% ipython --no-banner

In [1]: import numpy as np

In [2]: import numpy.linalg as la

In [3]: np.set_printoptions(precision=3, suppress=True, linewidth=120)

In [4]: feats = np.array([[1.0, 2.0, 0.0, 0.0, 0.0, 0.0, 0.0],
   ...:     [2.0, 3.0, 2.0, 0.0, 0.0, 0.0, 0.0],
   ...:     [0.0, 2.0, 3.0, 2.0, 0.0, 0.0, 0.0],
   ...:     [0.0, 0.0, 2.0, 3.0, 2.0, 0.0, 0.0],
   ...:     [0.0, 0.0, 0.0, 2.0, 1.0, 2.0, 0.0],
   ...:     [0.0, 0.0, 0.0, 0.0, 2.0, 0.0, 2.0],
   ...:     [0.0, 0.0, 0.0, 0.0, 0.0, 2.0, 3.0]])

In [5]: # equal to its transpose

In [6]: vec = np.array([1, 1, -2, 2, 1, 1, 2])

In [7]: rhs = feats @ vec

In [8]: rhs
Out[8]: array([3., 1., 0., 4., 7., 6., 8.])

In [9]: la.solve(feats, rhs + feats[:, 5])
Out[9]: array([ 1.,  1., -2.,  2.,  1.,  2.,  2.])

In [10]: la.solve(feats, 3 * rhs)
Out[10]: array([ 3.,  3., -6.,  6.,  3.,  3.,  6.])

In [11]: la.solve(feats, rhs)
Out[11]: array([ 1.,  1., -2.,  2.,  1.,  1.,  2.])

In [12]: evals, evecs = la.eigh(feats)

In [13]: vec = np.array([3, 3, 2, 1, 1, 0, 1])

In [14]: np.abs(feats).sum(axis=1).max(), round(np.abs(evals).max(), 3)
Out[14]: (np.float64(7.0), np.float64(6.272))

In [15]: evals, evecs = la.eigh(feats)

In [16]: la.eigvalsh(feats + 4 * np.eye(7))
Out[16]: array([ 1.634,  3.227,  4.395,  5.966,  7.885,  8.62 , 10.272])

In [17]: np.round(evals.sum(), 3), np.trace(feats)
Out[17]: (np.float64(14.0), np.float64(14.0))

In [18]: la.eigvalsh(feats @ feats)
Out[18]: array([ 0.156,  0.598,  3.865,  5.597, 15.096, 21.346, 39.342])

In [19]: np.unique(evals.round(6) + 0, return_counts=True)[1]
Out[19]: array([1, 1, 1, 1, 1, 1, 1])

In [20]: np.abs(evecs[:, -1])
Out[20]: array([0.187, 0.493, 0.62 , 0.521, 0.233, 0.092, 0.056])

In [21]: vec = np.array([5, 0, 4, 4, 1, 3, 5])

In [22]: rhs = feats @ vec

In [23]: beta, lr = np.zeros(7), 1 / la.norm(feats, 2) ** 2

In [24]: for i in range(3):
    ...:     beta -= lr * feats.T @ (feats @ beta - rhs)
    ...:     if i % 1 == 0: print(i, round(la.norm(feats @ beta - rhs), 3))
    ...: 
0 11.922
1 7.118
2 4.886

In [25]: beta
Out[25]: array([1.108, 2.46 , 3.328, 3.394, 2.426, 2.857, 3.734])

In [26]: np.round(la.cond(feats), 3)
Out[26]: np.float64(15.872)

In [27]: m1 = np.tril(np.array([[-2, 2, 1, -2, 2, -2, 1, 2, 0],
    ...:     [-1, 2, -1, 0, 2, -1, -2, -2, 0],
    ...:     [2, -1, -2, -1, 1, -1, 2, 2, -2],
    ...:     [-1, 2, 0, -1, 2, -2, -2, -2, -1],
    ...:     [-1, -1, -2, -1, -2, 0, -2, 2, -2],
    ...:     [2, -2, 2, 1, -1, 0, 2, 0, 2],
    ...:     [-1, 2, 1, 0, -2, -2, -2, 0, -2],
    ...:     [-1, 0, 1, -2, 2, 2, 2, -1, -1],
    ...:     [2, -2, 2, 0, 0, 2, 2, -1, 2]]), -1) + np.eye(9, dtype=int)

In [28]: m1
Out[28]: 
array([[ 1,  0,  0,  0,  0,  0,  0,  0,  0],
       [-1,  1,  0,  0,  0,  0,  0,  0,  0],
       [ 2, -1,  1,  0,  0,  0,  0,  0,  0],
       [-1,  2,  0,  1,  0,  0,  0,  0,  0],
       [-1, -1, -2, -1,  1,  0,  0,  0,  0],
       [ 2, -2,  2,  1, -1,  1,  0,  0,  0],
       [-1,  2,  1,  0, -2, -2,  1,  0,  0],
       [-1,  0,  1, -2,  2,  2,  2,  1,  0],
       [ 2, -2,  2,  0,  0,  2,  2, -1,  1]])

In [29]: m1 @ m1
Out[29]: 
array([[ 1,  0,  0,  0,  0,  0,  0,  0,  0],
       [-2,  1,  0,  0,  0,  0,  0,  0,  0],
       [ 5, -2,  1,  0,  0,  0,  0,  0,  0],
       [-4,  4,  0,  1,  0,  0,  0,  0,  0],
       [-4, -2, -4, -2,  1,  0,  0,  0,  0],
       [10, -3,  6,  3, -2,  1,  0,  0,  0],
       [-4,  9,  2,  0, -2, -4,  1,  0,  0],
       [ 2, -7,  4, -4, -2,  0,  4,  1,  0],
       [13, -6,  9,  4, -8, -2,  2, -2,  1]])

In [30]: np.prod(np.diag(m1)), np.round(la.det(m1), 3)
Out[30]: (np.int64(1), np.float64(1.0))

In [31]: np.sort(la.eigvals(m1))
Out[31]: array([1., 1., 1., 1., 1., 1., 1., 1., 1.])

In [32]: K = np.load("a.npy")

In [33]: K
Out[33]: 
array([[-0.348, -0.477, -0.022, -0.073,  0.803],
       [ 0.054, -0.413,  0.887, -0.011, -0.199],
       [ 0.697, -0.617, -0.348, -0.081, -0.081],
       [ 0.322,  0.332,  0.185, -0.825,  0.267],
       [ 0.536,  0.333,  0.239,  0.555,  0.487]])

In [34]: vec = np.array([-2, 0, -1, 0, -2])

In [35]: rhs = K @ vec

In [36]: rhs
Out[36]: array([-0.888, -0.597, -0.883, -1.363, -2.284])

In [37]: np.round(la.solve(K, 2 * rhs), 3) + 0
Out[37]: array([-4.,  0., -2.,  0., -4.])

In [38]: vec = np.array([3, 3, 1, 3, 0])

In [39]: la.inv(K)
Out[39]: 
array([[-0.348,  0.054,  0.697,  0.322,  0.536],
       [-0.477, -0.413, -0.617,  0.332,  0.333],
       [-0.022,  0.887, -0.348,  0.185,  0.239],
       [-0.073, -0.011, -0.081, -0.825,  0.555],
       [ 0.803, -0.199, -0.081,  0.267,  0.487]])

In [40]: np.round(la.norm(vec), 3), round(float(la.norm(K @ vec)), 3)
Out[40]: (np.float64(5.292), 5.292)

In [41]: np.sort(np.abs(np.degrees(np.angle(la.eigvals(K)))))
Out[41]: array([  0.   , 104.333, 104.333, 167.491, 167.491])

In [42]: [p for p in range(1, 25) if np.allclose(la.matrix_power(K, p), np.eye(5))]
Out[42]: []

In [43]: np.round(K.T @ (K @ vec), 3) + 0
Out[43]: array([3., 3., 1., 3., 0.])

In [44]: round(la.det(K), 3)
Out[44]: np.float64(1.0)

In [45]: np.abs(la.eigvals(K))
Out[45]: array([1., 1., 1., 1., 1.])

In [46]: la.norm(K, axis=0)
Out[46]: array([1., 1., 1., 1., 1.])

In [47]: np.round(K.T @ K, 3) + 0
Out[47]: 
array([[1., 0., 0., 0., 0.],
       [0., 1., 0., 0., 0.],
       [0., 0., 1., 0., 0.],
       [0., 0., 0., 1., 0.],
       [0., 0., 0., 0., 1.]])

In [48]: la.svd(K, compute_uv=False)
Out[48]: array([1., 1., 1., 1., 1.])

In [49]: (m1 - m1.T) / 2
Out[49]: 
array([[ 0. ,  0.5, -1. ,  0.5,  0.5, -1. ,  0.5,  0.5, -1. ],
       [-0.5,  0. ,  0.5, -1. ,  0.5,  1. , -1. ,  0. ,  1. ],
       [ 1. , -0.5,  0. ,  0. ,  1. , -1. , -0.5, -0.5, -1. ],
       [-0.5,  1. ,  0. ,  0. ,  0.5, -0.5,  0. ,  1. ,  0. ],
       [-0.5, -0.5, -1. , -0.5,  0. ,  0.5,  1. , -1. ,  0. ],
       [ 1. , -1. ,  1. ,  0.5, -0.5,  0. ,  1. , -1. , -1. ],
       [-0.5,  1. ,  0.5,  0. , -1. , -1. ,  0. , -1. , -1. ],
       [-0.5,  0. ,  0.5, -1. ,  1. ,  1. ,  1. ,  0. ,  0.5],
       [ 1. , -1. ,  1. ,  0. ,  0. ,  1. ,  1. , -0.5,  0. ]])

In [50]: round(float(la.det(m1)), 3)
Out[50]: 1.0

In [51]: m1.inv()
Traceback (most recent call last):
  Cell In[51], line 1
    m1.inv()
AttributeError: 'numpy.ndarray' object has no attribute 'inv'


In [52]: np.allclose(m1, m1.T)
Out[52]: False

In [53]: np.trace(m1)
Out[53]: np.int64(9)

In [54]: assert m1 == m1.T
Traceback (most recent call last):
  Cell In[54], line 1
    assert m1 == m1.T
ValueError: The truth value of an array with more than one element is ambiguous. Use a.any() or a.all()


In [55]: la.determinant(m1)
Traceback (most recent call last):
  Cell In[55], line 1
    la.determinant(m1)
AttributeError: module 'numpy.linalg' has no attribute 'determinant'


In [56]: np.sort(np.abs(la.eigvals(m1)))
Out[56]: array([1., 1., 1., 1., 1., 1., 1., 1., 1.])

In [57]: M2 = K / la.norm(K, axis=1, keepdims=True)

In [58]: C2 = M2 @ M2.T

In [59]: C2.round(3) + 0
Out[59]: 
array([[1., 0., 0., 0., 0.],
       [0., 1., 0., 0., 0.],
       [0., 0., 1., 0., 0.],
       [0., 0., 0., 1., 0.],
       [0., 0., 0., 0., 1.]])

In [60]: C2[3].round(3) + 0
Out[60]: array([0., 0., 0., 1., 0.])

In [61]: rng = np.random.default_rng(74)

In [62]: M = np.eye(6, dtype=int)[rng.permutation(6)] * np.array([2, 2, 1, 2, 1, 0])

In [63]: M
Out[63]: 
array([[0, 0, 0, 0, 1, 0],
       [0, 0, 1, 0, 0, 0],
       [0, 2, 0, 0, 0, 0],
       [0, 0, 0, 0, 0, 0],
       [0, 0, 0, 2, 0, 0],
       [2, 0, 0, 0, 0, 0]])

In [64]: vec = np.array([2, 1, -1, -2, 1, 0])

In [65]: np.einsum("ij,j->i", M, vec)
Out[65]: array([ 1, -1,  2,  0, -4,  4])

In [66]: (M @ vec).argmax()
Out[66]: np.int64(5)

In [67]: M @ vec
Out[67]: array([ 1, -1,  2,  0, -4,  4])

In [68]: M @ np.ones(6)
Out[68]: array([1., 1., 2., 0., 2., 2.])

In [69]: M * vec
Out[69]: 
array([[ 0,  0,  0,  0,  1,  0],
       [ 0,  0, -1,  0,  0,  0],
       [ 0,  2,  0,  0,  0,  0],
       [ 0,  0,  0,  0,  0,  0],
       [ 0,  0,  0, -4,  0,  0],
       [ 4,  0,  0,  0,  0,  0]])

In [70]: (M * vec).sum(axis=1)
Out[70]: array([ 1, -1,  2,  0, -4,  4])

In [71]: M @ M
Out[71]: 
array([[0, 0, 0, 2, 0, 0],
       [0, 2, 0, 0, 0, 0],
       [0, 0, 2, 0, 0, 0],
       [0, 0, 0, 0, 0, 0],
       [0, 0, 0, 0, 0, 0],
       [0, 0, 0, 0, 2, 0]])

In [72]: np.sort(la.eigvals(M).real)
Out[72]: array([-1.414,  0.   ,  0.   ,  0.   ,  0.   ,  1.414])

In [73]: np.flatnonzero(la.matrix_power((M != 0) + (M.T != 0) + np.eye(6), 6)[0])
Out[73]: array([0, 3, 4, 5])

In [74]: f = np.array([4, 3, 9, 4]) + 0.5

In [75]: J = np.eye(4) - 2 * np.outer(f, f) / (f @ f)

In [76]: J
Out[76]: 
array([[ 0.717, -0.22 , -0.598, -0.283],
       [-0.22 ,  0.829, -0.465, -0.22 ],
       [-0.598, -0.465, -0.262, -0.598],
       [-0.283, -0.22 , -0.598,  0.717]])

In [77]: # columns are unit length and at right angles

In [78]: evals, evecs = la.eig(J)

In [79]: np.sort(la.eigvals(J.T))
Out[79]: array([-1.,  1.,  1.,  1.])

In [80]: np.sort(la.eigvals(J @ J))
Out[80]: array([1., 1., 1., 1.])

In [81]: np.sort(la.eigvals(la.inv(J)))
Out[81]: array([-1.,  1.,  1.,  1.])

In [82]: np.round(np.prod(evals), 3)
Out[82]: np.float64(-1.0)

In [83]: evals
Out[83]: array([ 1., -1.,  1.,  1.])

In [84]: evals, evecs = la.eigh(J)

In [85]: la.eigvalsh(J @ J)
Out[85]: array([1., 1., 1., 1.])

In [86]: arr = np.load("sample0.npy")

In [87]: arr
Out[87]: 
array([[1.05, 0.  , 0.  , 0.  , 1.  , 2.  , 2.  , 1.  , 2.  ],
       [2.  , 2.05, 2.  , 2.  , 3.  , 2.  , 0.  , 2.  , 2.  ],
       [0.  , 1.  , 2.05, 2.  , 2.  , 1.  , 3.  , 1.  , 3.  ],
       [2.  , 3.  , 2.  , 0.05, 3.  , 2.  , 1.  , 1.  , 0.  ],
       [3.  , 0.  , 1.  , 1.  , 1.05, 1.  , 3.  , 2.  , 3.  ],
       [2.  , 0.  , 1.  , 3.  , 3.  , 0.05, 3.  , 3.  , 3.  ],
       [0.  , 0.  , 2.  , 2.  , 1.  , 3.  , 1.05, 3.  , 3.  ],
       [0.  , 3.  , 1.  , 0.  , 1.  , 3.  , 3.  , 0.05, 3.  ],
       [1.  , 0.  , 0.  , 0.  , 1.  , 2.  , 2.  , 1.  , 2.05]])

In [88]: vec = np.array([3, 1, 1, 1, 3, 1, 0, 1, 2])

In [89]: rhs = arr @ vec

In [90]: beta, lr = np.zeros(9), 1 / la.norm(arr, 2) ** 2

In [91]: for i in range(30):
    ...:     beta -= lr * arr.T @ (arr @ beta - rhs)
    ...:     if i % 10 == 0: print(i, round(la.norm(arr @ beta - rhs), 3))
    ...: 
0 10.113
10 4.299
20 2.387

In [92]: beta
Out[92]: array([2.52 , 1.241, 1.213, 1.167, 2.549, 1.038, 0.722, 1.717, 1.164])

In [93]: np.abs(la.svd(arr)[2][-1])
Out[93]: array([0.2  , 0.058, 0.125, 0.658, 0.214, 0.385, 0.196, 0.334, 0.405])

In [94]: round(np.log10(la.cond(arr)))
Out[94]: 3

In [95]: la.cond(arr) > 100
Out[95]: np.True_

In [96]: la.matrix_rank(arr, rtol=0.1)
Out[96]: np.int64(5)

In [97]: np.argsort(-la.norm(arr, axis=0).round(6), kind="stable")[:3]
Out[97]: array([8, 6, 4])

In [98]: round(la.norm(arr, 2) / la.norm(arr), 3)
Out[98]: np.float64(0.865)

In [99]: [round(float(x), 3) for x in la.svd(arr, compute_uv=False)[:3]]
Out[99]: [14.81, 5.199, 4.639]

In [100]: f = np.array([2, 1, 5, -2, 2, -3, 3, 5, 1])

In [101]: M2 = arr + np.outer(f, np.eye(9)[1])

In [102]: M2
Out[102]: 
array([[ 1.05,  2.  ,  0.  ,  0.  ,  1.  ,  2.  ,  2.  ,  1.  ,  2.  ],
       [ 2.  ,  3.05,  2.  ,  2.  ,  3.  ,  2.  ,  0.  ,  2.  ,  2.  ],
       [ 0.  ,  6.  ,  2.05,  2.  ,  2.  ,  1.  ,  3.  ,  1.  ,  3.  ],
       [ 2.  ,  1.  ,  2.  ,  0.05,  3.  ,  2.  ,  1.  ,  1.  ,  0.  ],
       [ 3.  ,  2.  ,  1.  ,  1.  ,  1.05,  1.  ,  3.  ,  2.  ,  3.  ],
       [ 2.  , -3.  ,  1.  ,  3.  ,  3.  ,  0.05,  3.  ,  3.  ,  3.  ],
       [ 0.  ,  3.  ,  2.  ,  2.  ,  1.  ,  3.  ,  1.05,  3.  ,  3.  ],
       [ 0.  ,  8.  ,  1.  ,  0.  ,  1.  ,  3.  ,  3.  ,  0.05,  3.  ],
       [ 1.  ,  1.  ,  0.  ,  0.  ,  1.  ,  2.  ,  2.  ,  1.  ,  2.05]])

In [103]: la.matrix_rank(la.inv(M2) - la.inv(arr), tol=1e-8)
Out[103]: np.int64(1)

In [104]: la.matrix_rank(M2 - arr)
Out[104]: np.int64(1)

In [105]: round(la.det(M2) / la.det(arr), 3), np.round(1 + la.solve(arr, f)[1], 3)
Out[105]: (np.float64(-2.354), np.float64(-2.354))

In [106]: np.allclose(M2, M2.T)
Out[106]: False

In [107]: round(np.abs(la.eigvals(M2)).max(), 3)
Out[107]: np.float64(15.597)

In [108]: (M2 - M2.T) / 2
Out[108]: 
array([[ 0. ,  0. ,  0. , -1. , -1. ,  0. ,  1. ,  0.5,  0.5],
       [ 0. ,  0. , -2. ,  0.5,  0.5,  2.5, -1.5, -3. ,  0.5],
       [ 0. ,  2. ,  0. ,  0. ,  0.5,  0. ,  0.5,  0. ,  1.5],
       [ 1. , -0.5,  0. ,  0. ,  1. , -0.5, -0.5,  0.5,  0. ],
       [ 1. , -0.5, -0.5, -1. ,  0. , -1. ,  1. ,  0.5,  1. ],
       [ 0. , -2.5,  0. ,  0.5,  1. ,  0. ,  0. ,  0. ,  0.5],
       [-1. ,  1.5, -0.5,  0.5, -1. ,  0. ,  0. ,  0. ,  0.5],
       [-0.5,  3. ,  0. , -0.5, -0.5,  0. ,  0. ,  0. ,  1. ],
       [-0.5, -0.5, -1.5,  0. , -1. , -0.5, -0.5, -1. ,  0. ]])

In [109]: np.sort(np.abs(la.eigvals(M2)))
Out[109]: array([ 0.134,  0.294,  2.331,  2.331,  2.489,  2.575,  2.575,  4.128, 15.597])
